In [1]: import numpy as np

In [2]: np.set_printoptions(suppress=True, linewidth=100)

In [3]: A = np.loadtxt("arr.csv", delimiter=",")

In [4]: print(A)
[[ 1.  1. -1. -1. -1. -1.  1.  1.]
 [ 1. -1. -1.  1. -1.  1.  1. -1.]
 [ 1.  1.  1.  1.  1.  1.  1.  1.]
 [ 1. -1. -1.  1.  1. -1. -1.  1.]]

In [5]: Y = A / np.linalg.norm(A, axis=1, keepdims=True)

In [6]: cov = Y @ Y.T

In [7]: print(np.round(np.linalg.norm(Y, axis=1), 1))
[1. 1. 1. 1.]

In [8]: print(cov.round(1) + 0)
[[1. 0. 0. 0.]
 [0. 1. 0. 0.]
 [0. 0. 1. 0.]
 [0. 0. 0. 1.]]

In [9]: print((cov - 2 * np.eye(4)).round(6).argmax(axis=1))
[1 0 0 0]

In [10]: print((np.abs(cov) > 0.9).astype(int))
[[1 0 0 0]
 [0 1 0 0]
 [0 0 1 0]
 [0 0 0 1]]

In [11]: print(np.argwhere(np.triu(np.abs(cov) > 0.95, 1)))
[]

In [12]: T = np.stack([A, 5 * A, A[::-1]])

In [13]: print((T @ A.T).shape)
(3, 4, 4)

In [14]: print(T.shape)
(3, 4, 8)

In [15]: print(np.linalg.matrix_rank(T.reshape(3, -1)))
2

In [16]: theta = np.radians(72)

In [17]: r_ = np.eye(8)

In [18]: r_[1, 1] = r_[6, 6] = np.cos(theta)

In [19]: r_[1, 6], r_[6, 1] = -np.sin(theta), np.sin(theta)

In [20]: print(r_.round(1))
[[ 1.   0.   0.   0.   0.   0.   0.   0. ]
 [ 0.   0.3  0.   0.   0.   0.  -1.   0. ]
 [ 0.   0.   1.   0.   0.   0.   0.   0. ]
 [ 0.   0.   0.   1.   0.   0.   0.   0. ]
 [ 0.   0.   0.   0.   1.   0.   0.   0. ]
 [ 0.   0.   0.   0.   0.   1.   0.   0. ]
 [ 0.   1.   0.   0.   0.   0.   0.3  0. ]
 [ 0.   0.   0.   0.   0.   0.   0.   1. ]]

In [21]: Y = A @ r_.T

In [22]: print(round(float(np.linalg.det(r_)), 1), round(np.trace(r_), 1))
1.0 6.6

In [23]: cov = r_.T @ r_

In [24]: print((r_ @ r_.T).shape)
(8, 8)

In [25]: print(np.round(np.diag(cov), 1))
[1. 1. 1. 1. 1. 1. 1. 1.]

In [26]: print(np.linalg.matrix_rank(cov))
8

In [27]: print(np.allclose(cov, cov.T))
True

In [28]: print(np.round(np.linalg.svd(r_, compute_uv=False) ** 2, 1))
[1. 1. 1. 1. 1. 1. 1. 1.]

In [29]: Y = A[0, 0] * A[1:] - np.outer(A[1:, 0], A[0])

In [30]: print(Y)
[[ 0. -2.  0.  2.  0.  2.  0. -2.]
 [ 0.  0.  2.  2.  2.  2.  0.  0.]
 [ 0. -2.  0.  2.  2.  0. -2.  0.]]

In [31]: print(np.flatnonzero(~Y.round(6).any(axis=1)))
[]

In [32]: data = np.load("mat.npy")

In [33]: print(data)
[[  0.1   1.2 -12.   -1.5]
 [  1.6  -0.9  18.   -0.8]
 [ -0.8   0.2 -18.    0.9]
 [  2.3  -0.4  42.    0.6]
 [ -0.7  -0.4  12.   -0.4]
 [ -0.7  -0.3   8.   -0.5]
 [  0.1   1.2  12.    0.1]
 [ -0.9   0.7  42.   -0.3]
 [ -1.1   0.5  -8.    0.5]]

In [34]: # column 2 dominates

In [35]: left, sig, VT = np.linalg.svd(data)

In [36]: print(np.argmax(sig[:-1] / (sig[1:] + 1e-6)) + 1)
1

In [37]: Y = left[:, :1] @ np.diag(sig[:1]) @ VT[:1]

In [38]: print(np.linalg.matrix_rank(Y))
1

In [39]: print(Y.round(1) + 0)
[[ -0.2   0.  -12.    0. ]
 [  0.4  -0.1  18.    0. ]
 [ -0.4   0.1 -18.    0. ]
 [  0.9  -0.2  42.   -0.1]
 [  0.2   0.   12.    0. ]
 [  0.2   0.    8.    0. ]
 [  0.2   0.   12.    0. ]
 [  0.9  -0.2  42.   -0.1]
 [ -0.2   0.   -8.    0. ]]

In [40]: print(np.round(np.abs(data - Y).max(), 1))
1.8

In [41]: print(np.round(np.linalg.norm(data - Y) / np.linalg.norm(data), 1))
0.1

In [42]: cov = data.T @ data

In [43]: print(cov.round(1))
[[  11.5   -3.    96.8   -0.4]
 [  -3.     4.9  -18.4   -0.7]
 [  96.8  -18.4 4736.   -11.6]
 [  -0.4   -0.7  -11.6    4.8]]

In [44]: print(np.round(np.diag(cov), 1))
[  11.5    4.9 4736.     4.8]

In [45]: print(np.linalg.matrix_rank(cov))
4

In [46]: proj = data @ np.linalg.solve(data.T @ data, data.T)

In [47]: print(proj.round(1) + 0)
[[ 0.8  0.1 -0.2 -0.2 -0.1  0.   0.2  0.  -0.1]
 [ 0.1  0.4 -0.3  0.2  0.1  0.1 -0.2 -0.1 -0.3]
 [-0.2 -0.3  0.2 -0.1 -0.1 -0.1  0.  -0.1  0.2]
 [-0.2  0.2 -0.1  0.7 -0.1 -0.2  0.2  0.1 -0.1]
 [-0.1  0.1 -0.1 -0.1  0.3  0.2 -0.2  0.2  0. ]
 [ 0.   0.1 -0.1 -0.2  0.2  0.2 -0.2  0.2  0. ]
 [ 0.2 -0.2  0.   0.2 -0.2 -0.2  0.4  0.2  0.1]
 [ 0.  -0.1 -0.1  0.1  0.2  0.2  0.2  0.7  0.1]
 [-0.1 -0.3  0.2 -0.1  0.   0.   0.1  0.1  0.2]]

In [48]: print(np.round(proj @ data[:, 1], 1))
[ 1.2 -0.9  0.2 -0.4 -0.4 -0.3  1.2  0.7  0.5]

In [49]: theta = np.radians(90)

In [50]: r_ = np.eye(4)

In [51]: r_[2, 2] = r_[3, 3] = np.cos(theta)

In [52]: r_[2, 3], r_[3, 2] = -np.sin(theta), np.sin(theta)

In [53]: print(r_.round(1) + 0)
[[ 1.  0.  0.  0.]
 [ 0.  1.  0.  0.]
 [ 0.  0.  0. -1.]
 [ 0.  0.  1.  0.]]

In [54]: Y = data @ r_.T

In [55]: print(np.round(np.linalg.svd(data, compute_uv=False), 1), np.round(np.linalg.svd(Y, compute_uv=False), 1))
[68.8  3.3  2.3  1.8] [68.8  3.3  2.3  1.8]

In [56]: print(np.round(np.abs(Y - data).max(axis=0), 1))
[ 0.   0.  42.6 42.3]

In [57]: print(np.allclose(np.linalg.norm(data, axis=1), np.linalg.norm(Y, axis=1)))
True

In [58]: rng = np.random.default_rng(80)

In [59]: Y = data + rng.integers(-2, 3, (9, 1)) @ rng.integers(-2, 3, (1, 4))

In [60]: print(Y)
[[  0.1  -0.8 -14.   -5.5]
 [  1.6  -1.9  17.   -2.8]
 [ -0.8   2.2 -16.    4.9]
 [  2.3   1.6  44.    4.6]
 [ -0.7  -1.4  11.   -2.4]
 [ -0.7   1.7  10.    3.5]
 [  0.1   1.2  12.    0.1]
 [ -0.9   0.7  42.   -0.3]
 [ -1.1   1.5  -7.    2.5]]

In [61]: print(np.round(np.linalg.svd(Y - data, compute_uv=False), 1) + 0)
[10.7  0.   0.   0. ]

In [62]: print(np.linalg.matrix_rank(Y - data, tol=1e-8))
1

In [63]: Y = np.array([[-2, -1, -2, 0, -1, -2, 0, 2],
    ...:     [2, 0, -2, 0, 1, 3, 0, 3],
    ...:     [-1, 3, 3, 1, -3, 2, 1, -2],
    ...:     [0, 0, 3, 2, 0, -3, 0, 3]])

In [64]: F = Y.T @ Y

In [65]: print(F)
[[ 9 -1 -3 -1  7  8 -1  4]
 [-1 10 11  3 -8  8  3 -8]
 [-3 11 26  9 -9 -5  3 -7]
 [-1  3  9  5 -3 -4  1  4]
 [ 7 -8 -9 -3 11 -1 -3  7]
 [ 8  8 -5 -4 -1 26  2 -8]
 [-1  3  3  1 -3  2  1 -2]
 [ 4 -8 -7  4  7 -8 -2 26]]

In [66]: # looks like rank 4

In [67]: ev, vecs = np.linalg.eigh(F)

In [68]: print(ev.round(1) + 0)
[ 0.   0.   0.   0.   9.9 19.1 36.8 48.1]

In [69]: print(np.round(ev.sum(), 1), np.trace(F))
114.0 114

In [70]: print(np.round(np.linalg.eigvalsh(F @ F), 1) + 0)
[   0.     0.     0.     0.    98.3  366.6 1355.9 2315.3]

In [71]: print(np.abs(vecs[:, -1]).round(6).argmax())
2

In [72]: print(np.round(vecs.T @ F @ vecs, 1) + 0)
[[ 0.   0.   0.   0.   0.   0.   0.   0. ]
 [ 0.   0.   0.   0.   0.   0.   0.   0. ]
 [ 0.   0.   0.   0.   0.   0.   0.   0. ]
 [ 0.   0.   0.   0.   0.   0.   0.   0. ]
 [ 0.   0.   0.   0.   9.9  0.   0.   0. ]
 [ 0.   0.   0.   0.   0.  19.1  0.   0. ]
 [ 0.   0.   0.   0.   0.   0.  36.8  0. ]
 [ 0.   0.   0.   0.   0.   0.   0.  48.1]]
